$ ipython --no-banner

In [1]: import numpy as np

In [2]: np.set_printoptions(precision=3, suppress=True, linewidth=140, sign=" ")

In [3]: A = np.load("a.npy")

In [4]: A
Out[4]: 
array([[ 1,  1,  0],
       [ 1,  1,  0],
       [ 0,  1,  0],
       [ 0,  0,  0],
       [ 1,  1,  0],
       [ 0,  0,  0],
       [ 0,  0,  0],
       [ 0,  0,  0],
       [ 0,  1,  0],
       [ 1,  2,  0],
       [ 0,  1,  0],
       [ 0,  1,  0],
       [ 1,  1,  0],
       [ 1,  0,  0],
       [ 0,  1,  0],
       [ 0,  1,  0],
       [ 0,  1,  0],
       [ 0,  0,  0],
       [ 1,  1,  0],
       [ 1,  1,  0],
       [ 1,  1,  0],
       [ 0,  0,  0],
       [ 1,  1,  0]])

In [5]: [round(float(x), 3) for x in np.linalg.svd(A, compute_uv=False)[:3]]
Out[5]: [5.046, 1.88, 0.0]

In [6]: np.linalg.norm(A, axis=2)
AxisError: axis 2 is out of bounds for array of dimension 2


In [7]: np.linalg.norm(A, axis=1)
Out[7]: 
array([ 1.414,  1.414,  1.   ,  0.   ,  1.414,  0.   ,  0.   ,  0.   ,  1.   ,  2.236,  1.   ,  1.   ,  1.414,  1.   ,  1.   ,  1.   ,
        1.   ,  0.   ,  1.414,  1.414,  1.414,  0.   ,  1.414])

In [8]: round(np.linalg.norm(A, 2), 3)
Out[8]: np.float64(5.046)

In [9]: round(np.linalg.norm(A[3] - A[13]), 3)
Out[9]: np.float64(1.0)

In [10]: np.round(np.linalg.norm(A) ** 2 / np.linalg.norm(A, 2) ** 2, 3)
Out[10]: np.float64(1.139)

In [11]: np.linalg.norm(A, axis=0)
Out[11]: array([ 3.162,  4.359,  0.   ])

In [12]: np.round(np.linalg.norm(A, 1), 3), round(np.linalg.norm(A, np.inf), 3)
Out[12]: (np.float64(17.0), np.float64(3.0))

In [13]: A[3] @ A[13]
Out[13]: np.int64(0)

In [14]: arr = np.array([[-2, 4, 6], [6, -2, 4], [4, 6, -2]])

In [15]: r0 = np.array([8, -2, -4])

In [16]: M2 = arr + np.outer(r0, np.eye(3)[2])

In [17]: round(float(np.linalg.det(M2) / np.linalg.det(arr)), 3), round(float(1 + np.linalg.solve(arr, r0)[2]), 3)
Out[17]: (1.904, 1.904)

In [18]: np.linalg.matrix_rank(M2 - arr)
Out[18]: np.int64(1)

In [19]: np.linalg.matrix_rank(np.linalg.inv(M2) - np.linalg.inv(arr), tol=1e-8)
Out[19]: np.int64(1)

In [20]: blk = np.stack([arr, -2 * arr, arr[::-1]])

In [21]: np.linalg.matrix_rank(blk)
Out[21]: array([ 3,  3,  3])

In [22]: (blk @ arr.T).shape
Out[22]: (3, 3, 3)

In [23]: np.linalg.matrix_rank(blk.reshape(3, -1))
Out[23]: np.int64(2)

In [24]: blk.shape
Out[24]: (3, 3, 3)

In [25]: r0 = np.array([5, 3])

In [26]: np.cross(arr[1, :3], arr[0, :3])
Out[26]: array([-28, -44,  20])

In [27]: np.array([np.convolve(row, r0, "same") for row in arr])
Out[27]: 
array([[-10,  14,  42],
       [ 30,   8,  14],
       [ 20,  42,   8]])

In [28]: X = np.loadtxt("dump.csv", delimiter=",")

In [29]: X
Out[29]: 
array([[ 4., -2.,  3., -2.],
       [ 6., -4.,  4., -2.],
       [ 0.,  0., -1.,  0.],
       [ 2., -2.,  0.,  0.]])

In [30]: ang = np.radians(135)

In [31]: r_ = np.eye(4)

In [32]: r_[0, 0] = r_[2, 2] = np.cos(ang)

In [33]: r_[0, 2], r_[2, 0] = -np.sin(ang), np.sin(ang)

In [34]: r_
Out[34]: 
array([[-0.707,  0.   , -0.707,  0.   ],
       [ 0.   ,  1.   ,  0.   ,  0.   ],
       [ 0.707,  0.   , -0.707,  0.   ],
       [ 0.   ,  0.   ,  0.   ,  1.   ]])

In [35]: M2 = X @ r_.T

In [36]: np.round(np.linalg.svd(X, compute_uv=False), 3) + 0, np.round(np.linalg.svd(M2, compute_uv=False), 3) + 0
Out[36]: 
(array([ 10.482,   1.912,   0.691,   0.   ]),
 array([ 10.482,   1.912,   0.691,   0.   ]))

In [37]: np.round(np.linalg.det(r_), 3), np.round(np.trace(r_), 3)
Out[37]: (np.float64(1.0), np.float64(0.586))

In [38]: np.allclose(X @ X.T, M2 @ M2.T)
Out[38]: True

In [39]: np.allclose(np.linalg.norm(X, axis=1), np.linalg.norm(M2, axis=1))
Out[39]: True

In [40]: np.abs(M2 - X).max(axis=0)
Out[40]: array([ 13.071,   0.   ,   2.586,   0.   ])

In [41]: np.unique(X.round(6), axis=0).shape
Out[41]: (4, 4)

In [42]: round(np.trace(np.linalg.pinv(X) @ X), 3)
Out[42]: np.float64(3.0)

In [43]: np.linalg.lstsq(X[:-1].T, X[-1])[2]
Out[43]: np.int32(3)

In [44]: np.allclose(X[:-1].T @ np.linalg.lstsq(X[:-1].T, X[-1])[0], X[-1])
Out[44]: True

In [45]: np.round(X @ np.linalg.pinv(X) @ X, 3) + 0
Out[45]: 
array([[ 4., -2.,  3., -2.],
       [ 6., -4.,  4., -2.],
       [ 0.,  0., -1.,  0.],
       [ 2., -2.,  0.,  0.]])

In [46]: Uu, sig, VT = np.linalg.svd(X)

In [47]: np.argmax(sig[:-1] / (sig[1:] + 1e-6)) + 1
Out[47]: np.int64(3)

In [48]: M2 = Uu[:, :3] @ np.diag(sig[:3]) @ VT[:3]

In [49]: np.round(np.linalg.norm(X - M2) / np.linalg.norm(X), 3)
Out[49]: np.float64(0.0)

In [50]: round(float(np.linalg.norm(X - M2, 2)), 3), round(float(sig[3]), 3)
Out[50]: (0.0, 0.0)

In [51]: np.round(np.abs(X - M2).max(), 3)
Out[51]: np.float64(0.0)

In [52]: np.linalg.matrix_rank(M2)
Out[52]: np.int64(3)

In [53]: mat = np.loadtxt("arr.csv", delimiter=",")

In [54]: mat
Out[54]: 
array([[ 1.046, -2.195, -1.919, -9.179],
       [ 0.373, -2.275, -3.697,  3.296],
       [ 5.893, -1.768,  3.363, -0.39 ]])

In [55]: w1 = np.array([[1, -3, 1, 1, -1, 1],
    ...:     [0, -3, -1, 1, -2, 0],
    ...:     [-1, -2, 1, -2, -1, 2],
    ...:     [1, -2, -1, 0, 1, -2]])

In [56]: coef = np.array([4, 4, 5, 1, 4, 5])

In [57]: act = np.maximum(mat @ w1 + coef, 0)

In [58]: (act > 0).astype(int)
Out[58]: 
array([[ 0,  1,  1,  1,  1,  1],
       [ 1,  1,  1,  1,  1,  0],
       [ 1,  0,  1,  0,  0,  1]])

In [59]: np.linalg.matrix_rank(act)
Out[59]: np.int64(3)

In [60]: cent = np.array([[-1, 1], [1, 1], [3, 1], [0, 2], [-1, 0], [0, -1]])

In [61]: w1 @ cent
Out[61]: 
array([[ 0,  0],
       [-4, -2],
       [ 3, -8],
       [-7,  0]])

In [62]: (act @ cent).round(6).argmax(axis=1)
Out[62]: array([ 0,  1,  0])

In [63]: vec = np.array([2, -1, -1, 1])

In [64]: h = np.maximum(mat @ vec, 0)

In [65]: np.maximum(mat @ (3 * vec), 0)
Out[65]: array([  0.   ,  30.042,  29.403])

In [66]: mat.T @ h
Out[66]: array([ 61.493, -40.11 ,  -4.061,  29.184])

In [67]: mat * (h > 1e-9)[:, None]
Out[67]: 
array([[ 0.   , -0.   , -0.   , -0.   ],
       [ 0.373, -2.275, -3.697,  3.296],
       [ 5.893, -1.768,  3.363, -0.39 ]])

In [68]: np.flatnonzero(h > 1e-9)
Out[68]: array([ 1,  2])

In [69]: np.tanh(mat @ vec)
Out[69]: array([-0.995,  1.   ,  1.   ])

In [70]: np.maximum(mat @ vec, 0) - np.maximum(-mat @ vec, 0)
Out[70]: array([-2.973, 10.014,  9.801])

In [71]: M2 = mat / np.linalg.norm(mat, axis=1, keepdims=True)

In [72]: C2 = M2 @ M2.T

In [73]: (C2 - 2 * np.eye(3)).round(6).argmax(axis=1)
Out[73]: array([ 2,  2,  0])

In [74]: (np.abs(C2) > 0.9).astype(int)
Out[74]: 
array([[ 1,  0,  0],
       [ 0,  1,  0],
       [ 0,  0,  1]])

In [75]: C2[2]
Out[75]: array([ 0.105, -0.195,  1.   ])

In [76]: data = np.load("data.npy")

In [77]: data
Out[77]: 
array([[ 0.509, -0.4  ,  1.1  ],
       [ 0.065, -0.1  ,  1.7  ],
       [-0.44 ,  0.3  ,  0.6  ],
       [-0.011, -0.1  , -0.6  ],
       [ 0.747, -0.7  ,  0.5  ],
       [-0.171,  0.1  ,  0.3  ],
       [ 0.808, -0.9  , -0.5  ],
       [-0.576,  0.5  ,  0.4  ],
       [ 0.416, -0.6  , -0.8  ],
       [-1.81 ,  1.6  ,  0.1  ]])

In [78]: Uu, sig, VT = np.linalg.svd(A)

In [79]: np.argmax(sig[:-1] / (sig[1:] + 1e-6)) + 1
Out[79]: np.int64(2)

In [80]: M2 = Uu[:, :2] @ np.diag(sig[:2]) @ VT[:2]

In [81]: np.linalg.matrix_rank(A, rtol=0.05)
Out[81]: np.int64(2)

In [82]: round(float(np.linalg.norm(A - M2, 2)), 3), sig[2]
Out[82]: (0.0, np.float64(0.0))

In [83]: np.linalg.matrix_rank(M2)
Out[83]: np.int64(2)

In [84]: round(np.linalg.norm(A - M2) / np.linalg.norm(A), 3)
Out[84]: np.float64(0.0)

In [85]: E = np.array([[2, 0, 2, 1], [1, 2, 0, 2], [2, 1, 2, 0], [0, 2, 1, 2]])

In [86]: E
Out[86]: 
array([[ 2,  0,  2,  1],
       [ 1,  2,  0,  2],
       [ 2,  1,  2,  0],
       [ 0,  2,  1,  2]])

In [87]: M2 = E / np.linalg.norm(E, axis=1, keepdims=True)

In [88]: C2 = M2 @ M2.T

In [89]: (C2 - 2 * np.eye(4)).round(6).argmax(axis=1)
Out[89]: array([ 2,  3,  0,  1])

In [90]: (np.abs(C2) > 0.9).astype(int)
Out[90]: 
array([[ 1,  0,  0,  0],
       [ 0,  1,  0,  0],
       [ 0,  0,  1,  0],
       [ 0,  0,  0,  1]])

In [91]: cent = np.array([[2, -3, -1], [-1, 2, -1], [0, 0, 3]])

In [92]: rng = np.random.default_rng(41)

In [93]: m1 = (rng.random((14, 3)) < 0.25) @ cent

In [94]: m1
Out[94]: 
array([[ 0,  0,  3],
       [ 0,  0,  0],
       [ 0,  0,  0],
       [ 0,  0,  0],
       [ 0,  0,  0],
       [ 0,  0,  3],
       [-1,  2, -1],
       [ 0,  0,  3],
       [ 0,  0,  0],
       [-1,  2,  2],
       [-1,  2, -1],
       [-1,  2, -1],
       [ 0,  0,  0],
       [ 0,  0,  0]])

In [95]: w1 = np.array([[-3, -3, 0, -1], [-2, 0, -3, 0], [-2, 2, 3, -2]])

In [96]: coef = np.array([5, 9, -5, 0])

In [97]: act = np.maximum(m1 @ w1 + coef, 0)

In [98]: np.linalg.matrix_rank(act)
Out[98]: np.int64(4)

In [99]: cent = np.array([[1, 2], [-1, -2], [1, 0], [-1, 0]])

In [100]: w1 @ cent
Out[100]: 
array([[ 1,  0],
       [-5, -4],
       [ 1, -8]])

In [101]: (act @ cent).round(6).argmax(axis=1)
Out[101]: array([ 0,  0,  0,  0,  0,  0,  0,  0,  0,  0,  0,  0,  0,  0])

In [102]: rank = np.linalg.matrix_rank(m1)

In [103]: rank
Out[103]: np.int64(2)

In [104]: null = np.linalg.svd(m1)[2][rank:].T

In [105]: np.round(null[:, 0] / null[np.abs(null[:, 0]).round(6).argmax(), 0], 3) + 0
Out[105]: array([ 1. ,  0.5,  0. ])

In [106]: np.allclose(m1 @ null, 0)
Out[106]: True

In [107]: np.round(null @ null.T, 3) + 0
Out[107]: 
array([[ 0.8,  0.4,  0. ],
       [ 0.4,  0.2,  0. ],
       [ 0. ,  0. ,  0. ]])

In [108]: [int(np.linalg.matrix_rank(m1[:, :j + 1])) for j in range(3)]
Out[108]: [1, 1, 2]

In [109]: Uu, sig = np.linalg.svd(m1)
ValueError: too many values to unpack (expected 2)


In [110]: Uu, sig, VT = np.linalg.svd(m1, full_matrices=False)

In [111]: sig
Out[111]: array([ 5.861,  4.433,  0.   ])

In [112]: np.abs(VT[0])
Out[112]: array([ 0.069,  0.138,  0.988])

In [113]: np.allclose(Uu * sig @ VT, m1)
Out[113]: True

In [114]: np.round(VT @ VT.T, 3) + 0
Out[114]: 
array([[ 1.,  0.,  0.],
       [ 0.,  1.,  0.],
       [ 0.,  0.,  1.]])

In [115]: cent = m1[[3, 0]].astype(float)

In [116]: for _ in range(3):
     ...:     z = np.linalg.norm(m1[:, None] - cent, axis=-1).argmin(axis=1)
     ...:     cent = np.array([m1[z == j].mean(axis=0) for j in range(2)])
     ...: 

In [117]: z
Out[117]: array([ 1,  0,  0,  0,  0,  1,  0,  1,  0,  1,  0,  0,  0,  0])

In [118]: np.abs(cent[1] - cent[0]).argmax()
Out[118]: np.int64(2)

In [119]: cent[1] - cent[0]
Out[119]: array([ 0.05, -0.1 ,  3.05])

In [120]: z = rng.integers(0, 2, 2)

In [121]: F = (z[:, None] == z) * 3 + np.eye(2)

In [122]: F
Out[122]: 
array([[ 4.,  0.],
       [ 0.,  4.]])

In [123]: z = rng.permutation(2)

In [124]: z
Out[124]: array([ 1,  0])

In [125]: M2 = F[z][:, z]

In [126]: np.allclose(M2, F)
Out[126]: True

In [127]: np.trace(M2)
Out[127]: np.float64(8.0)

In [128]: np.diag(M2)
Out[128]: array([ 4.,  4.])

In [129]: np.sort(np.abs(np.linalg.eigvals(M2)))
Out[129]: array([ 4.,  4.])

In [130]: z = rng.permutation(3)

In [131]: z
Out[131]: array([ 1,  2,  0])

In [132]: M2 = arr[z][:, z]

In [133]: M2
Out[133]: 
array([[-2,  4,  6],
       [ 6, -2,  4],
       [ 4,  6, -2]])

In [134]: np.diag(M2)
Out[134]: array([-2, -2, -2])

In [135]: round(float(np.linalg.det(M2)), 3), round(np.linalg.det(arr[z]), 3)
Out[135]: (416.0, np.float64(416.0))

In [136]: evals, V = np.linalg.eigh(F)

In [137]: np.linalg.svd(F, compute_uv=False)
Out[137]: array([ 4.,  4.])

In [138]: V.T @ V
Out[138]: 
array([[ 1.,  0.],
       [ 0.,  1.]])

In [139]: w1 = np.array([[1, 0, 2, 2, 0], [0, 1, 1, 2, 0]])

In [140]: coef = np.array([1, 3, -3, 0, -1])

In [141]: act = np.maximum(F @ w1 + coef, 0)

In [142]: act
Out[142]: 
array([[ 5.,  3.,  5.,  8.,  0.],
       [ 1.,  7.,  1.,  8.,  0.]])

In [143]: (act > 0).astype(int)
Out[143]: 
array([[ 1,  1,  1,  1,  0],
       [ 1,  1,  1,  1,  0]])

In [144]: cent = np.array([[3, 0], [1, 1], [1, 1], [2, 2], [0, 1]])

In [145]: (act @ cent).round(6).argmax(axis=1)
Out[145]: array([ 0,  0])

In [146]: ang = np.radians(15)

In [147]: r_ = np.eye(5)

In [148]: r_[1, 1] = r_[2, 2] = np.cos(ang)

In [149]: r_[1, 2], r_[2, 1] = -np.sin(ang), np.sin(ang)

In [150]: r_
Out[150]: 
array([[ 1.   ,  0.   ,  0.   ,  0.   ,  0.   ],
       [ 0.   ,  0.966, -0.259,  0.   ,  0.   ],
       [ 0.   ,  0.259,  0.966,  0.   ,  0.   ],
       [ 0.   ,  0.   ,  0.   ,  1.   ,  0.   ],
       [ 0.   ,  0.   ,  0.   ,  0.   ,  1.   ]])

In [151]: M2 = act @ r_.T

In [152]: np.allclose(np.linalg.norm(act, axis=1), np.linalg.norm(M2, axis=1))
Out[152]: True

In [153]: np.linalg.svd(act, compute_uv=False), np.linalg.svd(M2, compute_uv=False)
Out[153]: (array([ 14.632,   4.89 ]), array([ 14.632,   4.89 ]))

In [154]: np.allclose(act @ act.T, M2 @ M2.T)
Out[154]: True

In [155]: np.abs(M2 - act).max(axis=0)
Out[155]: array([ 0.   ,  1.396,  1.778,  0.   ,  0.   ])
